$ python3 -q
>>> import numpy as np
>>> np.set_printoptions(precision=3, suppress=True, linewidth=160, floatmode="fixed")
>>> E = np.array([[0.0, -0.8, 2.4],
...     [-1.4, 0.9, 0.5],
...     [-1.1, -0.6, 0.6],
...     [1.7, 2.2, 1.3],
...     [0.9, -1.8, 0.2],
...     [-1.2, 1.8, -0.4],
...     [0.9, 0.0, 1.8],
...     [1.5, 1.0, -0.1],
...     [1.0, -0.9, -1.3],
...     [1.6, -0.1, 0.6],
...     [0.5, 1.7, 1.0],
...     [0.5, 0.0, 0.7],
...     [0.5, -0.5, 1.6],
...     [1.4, -1.1, -0.9],
...     [-0.1, -1.5, -0.7],
...     [-0.8, 0.1, -0.5],
...     [-1.1, 1.0, 0.7],
...     [0.6, -1.5, 0.5],
...     [0.8, -0.3, -0.2],
...     [0.8, -0.8, -1.5],
...     [0.8, -0.5, -0.4],
...     [-1.1, -1.2, 0.0],
...     [-0.4, 0.1, -1.0],
...     [1.2, -0.9, 0.9],
...     [1.5, 1.0, -1.6],
...     [-0.5, -1.6, 0.0],
...     [-0.6, 0.9, -0.5]])
>>> E[0] *= 5
>>> E
array([[ 0.000, -4.000, 12.000],
       [-1.400,  0.900,  0.500],
       [-1.100, -0.600,  0.600],
       [ 1.700,  2.200,  1.300],
       [ 0.900, -1.800,  0.200],
       [-1.200,  1.800, -0.400],
       [ 0.900,  0.000,  1.800],
       [ 1.500,  1.000, -0.100],
       [ 1.000, -0.900, -1.300],
       [ 1.600, -0.100,  0.600],
       [ 0.500,  1.700,  1.000],
       [ 0.500,  0.000,  0.700],
       [ 0.500, -0.500,  1.600],
       [ 1.400, -1.100, -0.900],
       [-0.100, -1.500, -0.700],
       [-0.800,  0.100, -0.500],
       [-1.100,  1.000,  0.700],
       [ 0.600, -1.500,  0.500],
       [ 0.800, -0.300, -0.200],
       [ 0.800, -0.800, -1.500],
       [ 0.800, -0.500, -0.400],
       [-1.100, -1.200,  0.000],
       [-0.400,  0.100, -1.000],
       [ 1.200, -0.900,  0.900],
       [ 1.500,  1.000, -1.600],
       [-0.500, -1.600,  0.000],
       [-0.600,  0.900, -0.500]])
>>> cen = E - E.mean(axis=0)
>>> U, sig, Vh = np.linalg.svd(cen, full_matrices=False)
>>> np.abs(Vh[0]).argmax()
np.int64(2)
>>> sig
array([13.107,  5.773,  4.984])
>>> np.linalg.matrix_rank(cen)
np.int64(3)
>>> (np.sign(U[:, 0]) == np.sign(U[0, 0])).astype(int)
array([1, 0, 1, 0, 1, 0, 1, 0, 0, 1, 0, 1, 1, 0, 0, 0, 0, 1, 0, 0, 0, 0, 0, 1, 0, 0, 0])
>>> sig ** 2 / (sig ** 2).sum()
array([0.747, 0.145, 0.108])
>>> np.searchsorted(np.cumsum(sig ** 2) / (sig ** 2).sum(), 0.9) + 1
np.int64(3)
>>> np.abs(U[:, 0]).argmax()
np.int64(0)
>>> other = np.c_[E[:, :2] @ np.array([[0, 1], [0, 2]]), np.array([-1, -1, -3, 3, -3, -1, -2, -2, -3, 3, 2, -1, -3, -1, 0, -1, 1, 3, 2, -1, 0, 3, 3, -2, 2, -2, 1])]
>>> other
array([[ 0.000, -8.000, -1.000],
       [ 0.000,  0.400, -1.000],
       [ 0.000, -2.300, -3.000],
       [ 0.000,  6.100,  3.000],
       [ 0.000, -2.700, -3.000],
       [ 0.000,  2.400, -1.000],
       [ 0.000,  0.900, -2.000],
       [ 0.000,  3.500, -2.000],
       [ 0.000, -0.800, -3.000],
       [ 0.000,  1.400,  3.000],
       [ 0.000,  3.900,  2.000],
       [ 0.000,  0.500, -1.000],
       [ 0.000, -0.500, -3.000],
       [ 0.000, -0.800, -1.000],
       [ 0.000, -3.100,  0.000],
       [ 0.000, -0.600, -1.000],
       [ 0.000,  0.900,  1.000],
       [ 0.000, -2.400,  3.000],
       [ 0.000,  0.200,  2.000],
       [ 0.000, -0.800, -1.000],
       [ 0.000, -0.200,  0.000],
       [ 0.000, -3.500,  3.000],
       [ 0.000, -0.200,  3.000],
       [ 0.000, -0.600, -2.000],
       [ 0.000,  3.500,  2.000],
       [ 0.000, -3.700, -2.000],
       [ 0.000,  1.200,  1.000]])
>>> np.linalg.matrix_rank(np.c_[E, other])
np.int64(4)
>>> W0 = np.load("case6.npy")
>>> W0
array([[ 0,  0,  0],
       [ 0,  0,  0],
       [ 0, 30, 72],
       [ 0, 14, 36],
       [ 0,  0,  0],
       [ 0,  0,  0],
       [ 0,  0,  0],
       [ 0,  0,  0],
       [ 0,  0,  0],
       [ 0, 10, 27],
       [ 0,  0,  0],
       [ 0,  0,  0],
       [ 0,  0,  0],
       [ 0, 18, 45],
       [ 0,  0,  0],
       [ 0,  6, 18],
       [ 0,  0,  0],
       [ 0,  0,  0],
       [ 0, 22, 54],
       [ 0,  0,  0],
       [ 0,  0,  0],
       [ 0,  6, 18],
       [ 0,  0,  0],
       [ 0, 10, 27],
       [ 0,  0,  0],
       [ 0,  0,  0],
       [ 0,  0,  0],
       [ 0, 14, 36]])
>>> # rows and columns are dependent
>>> rank = np.linalg.matrix_rank(W0)
>>> rank
np.int64(2)
>>> N = np.linalg.svd(W0)[2][rank:].T
>>> print([int(np.linalg.matrix_rank(W0[:, :j + 1])) for j in range(3)])
[0, 1, 2]
>>> [int(np.linalg.matrix_rank(W0[:i])) for i in range(1, len(W0) + 1)]
[0, 0, 1, 2, 2, 2, 2, 2, 2, 2, 2, 2, 2, 2, 2, 2, 2, 2, 2, 2, 2, 2, 2, 2, 2, 2, 2, 2]
>>> print(N.shape)
(3, 1)
>>> np.linalg.matrix_rank(W0.T @ W0), np.linalg.matrix_rank(W0 @ W0.T)
(np.int64(2), np.int64(2))
>>> [int(np.linalg.matrix_rank(np.delete(W0, i, axis=0))) for i in range(28)]
[2, 2, 2, 2, 2, 2, 2, 2, 2, 2, 2, 2, 2, 2, 2, 2, 2, 2, 2, 2, 2, 2, 2, 2, 2, 2, 2, 2]
>>> np.linalg.matrix_rank(W0, rtol=0.1)
np.int64(1)
>>> print(np.linalg.cond(W0) > 100)
True
>>> np.linalg.lstsq(W0[:-1].T, W0[-1])[2]
np.int32(2)
>>> W0 @ np.linalg.pinv(W0) @ W0
array([[ 0.000,  0.000,  0.000],
       [ 0.000,  0.000,  0.000],
       [ 0.000, 30.000, 72.000],
       [ 0.000, 14.000, 36.000],
       [ 0.000,  0.000,  0.000],
       [ 0.000,  0.000,  0.000],
       [ 0.000,  0.000,  0.000],
       [ 0.000,  0.000,  0.000],
       [ 0.000,  0.000,  0.000],
       [ 0.000, 10.000, 27.000],
       [ 0.000,  0.000,  0.000],
       [ 0.000,  0.000,  0.000],
       [ 0.000,  0.000,  0.000],
       [ 0.000, 18.000, 45.000],
       [ 0.000,  0.000,  0.000],
       [ 0.000,  6.000, 18.000],
       [ 0.000,  0.000,  0.000],
       [ 0.000,  0.000,  0.000],
       [ 0.000, 22.000, 54.000],
       [ 0.000,  0.000,  0.000],
       [ 0.000,  0.000,  0.000],
       [ 0.000,  6.000, 18.000],
       [ 0.000,  0.000,  0.000],
       [ 0.000, 10.000, 27.000],
       [ 0.000,  0.000,  0.000],
       [ 0.000,  0.000,  0.000],
       [ 0.000,  0.000,  0.000],
       [ 0.000, 14.000, 36.000]])
>>> np.round(np.trace(np.linalg.pinv(W0) @ W0), 3)
np.float64(2.0)
>>> np.allclose(W0[:-1].T @ np.linalg.lstsq(W0[:-1].T, W0[-1])[0], W0[-1])
True
>>> feats = np.load("mat.npy")
>>> feats
array([[ 0.450, -0.150,  0.150,  0.450],
       [-0.150,  0.050, -0.050, -0.150],
       [ 0.150, -0.050,  0.050,  0.150],
       [ 0.450, -0.150,  0.150,  0.450]])
>>> rank = np.linalg.matrix_rank(feats)
>>> rank
np.int64(1)
>>> N = np.linalg.svd(feats)[2][rank:].T
>>> print([int(np.linalg.matrix_rank(np.delete(feats, i, axis=0))) for i in range(4)])
[1, 1, 1, 1]
>>> [int(np.linalg.matrix_rank(feats[:i])) for i in range(1, len(feats) + 1)]
[1, 1, 1, 1]
>>> N.shape
(4, 3)
>>> [int(np.linalg.matrix_rank(feats[:, :j + 1])) for j in range(4)]
[1, 1, 1, 1]
>>> w, vecs = np.linalg.eigh(feats)
>>> x = np.array([-2, 0, -3, -4])
>>> vecs * np.abs(w) @ vecs.T
array([[ 0.450, -0.150,  0.150,  0.450],
       [-0.150,  0.050, -0.050, -0.150],
       [ 0.150, -0.050,  0.050,  0.150],
       [ 0.450, -0.150,  0.150,  0.450]])
>>> np.round(np.linalg.eigvalsh(feats[1:, 1:]), 3) + 0
array([0.000, 0.000, 0.550])
>>> vecs * np.maximum(w, 0) @ vecs.T
array([[ 0.450, -0.150,  0.150,  0.450],
       [-0.150,  0.050, -0.050, -0.150],
       [ 0.150, -0.050,  0.050,  0.150],
       [ 0.450, -0.150,  0.150,  0.450]])
>>> round(x @ feats @ x, 3)
np.float64(22.05)
>>> U, sig, Vh = np.linalg.svd(feats)
>>> vecs = Vh[:(sig > 1e-8).sum()]
>>> rng = np.random.default_rng(99)
>>> x = feats[0] + -3 * feats[3] + rng.integers(2) * np.eye(4)[1]
>>> print(x)
[-0.900  1.300 -0.300 -0.900]
>>> vecs.T @ vecs
array([[ 0.450, -0.150,  0.150,  0.450],
       [-0.150,  0.050, -0.050, -0.150],
       [ 0.150, -0.050,  0.050,  0.150],
       [ 0.450, -0.150,  0.150,  0.450]])
>>> np.round(np.linalg.norm(x - vecs.T @ vecs @ x), 3)
np.float64(0.975)
>>> np.allclose(vecs.T @ vecs @ x, x)
False
